>>> import numpy as np
>>> from numpy import linalg as LA
>>> np.set_printoptions(precision=2, suppress=True, linewidth=120, sign=" ")
>>> def rnd(a):
...     return np.round(a, 2) + 0
... 
>>> W0 = np.loadtxt("data.csv", delimiter=",")
>>> W0
array([[ 2.04,  4.14, -2.83, -1.04, -1.07,  1.15],
       [ 2.05,  4.08, -3.12, -0.91, -1.1 ,  0.88],
       [ 1.76,  4.06, -2.82, -1.18, -0.88,  0.78],
       [ 1.94,  4.12, -3.02, -1.04, -1.11,  0.9 ],
       [ 1.89,  3.79, -2.91, -1.15, -0.86,  0.83],
       [ 2.09,  3.88, -2.92, -1.01, -0.84,  1.12],
       [ 1.99,  3.94, -2.99, -1.1 , -0.86,  0.97],
       [ 2.  ,  3.92, -2.77, -1.06, -0.96,  0.93],
       [ 1.84,  3.89, -3.1 , -0.96, -1.17,  0.9 ],
       [ 2.1 ,  3.94, -3.24, -1.1 , -1.06,  0.97],
       [ 2.17,  3.99, -2.81, -0.86, -0.93,  1.05],
       [ 3.99, -4.02, -1.92,  4.08, -1.03, -3.96],
       [ 4.03, -4.02, -1.91,  4.13, -0.95, -4.13],
       [ 3.99, -3.89, -2.05,  3.94, -1.09, -3.87],
       [ 4.06, -3.89, -1.87,  4.  , -1.02, -3.96],
       [ 3.92, -4.12, -2.04,  3.85, -1.14, -3.9 ],
       [ 4.02, -3.99, -1.87,  4.03, -1.17, -4.11],
       [ 4.04, -4.06, -1.72,  4.07, -0.91, -3.91],
       [ 4.21, -3.86, -2.01,  3.89, -0.95, -4.16],
       [ 4.03, -3.96, -1.98,  3.82, -1.05, -3.94],
       [ 4.09, -4.12, -2.02,  3.98, -1.16, -4.09],
       [ 4.05, -4.01, -2.1 ,  3.99, -1.08, -4.06]])
>>> Xc = W0 - W0.mean(axis=0)
>>> evecs = LA.svd(Xc)[2][:2]
>>> Y = Xc - Xc @ evecs.T @ evecs
>>> rnd(LA.norm(Y) / LA.norm(Xc))
np.float64(0.03)
>>> LA.norm(Y, axis=1).round(6).argmax()
np.int64(2)
>>> rnd(np.cov(Xc @ evecs.T, rowvar=False))
array([[ 31.06,   0.  ],
       [  0.  ,   0.02]])
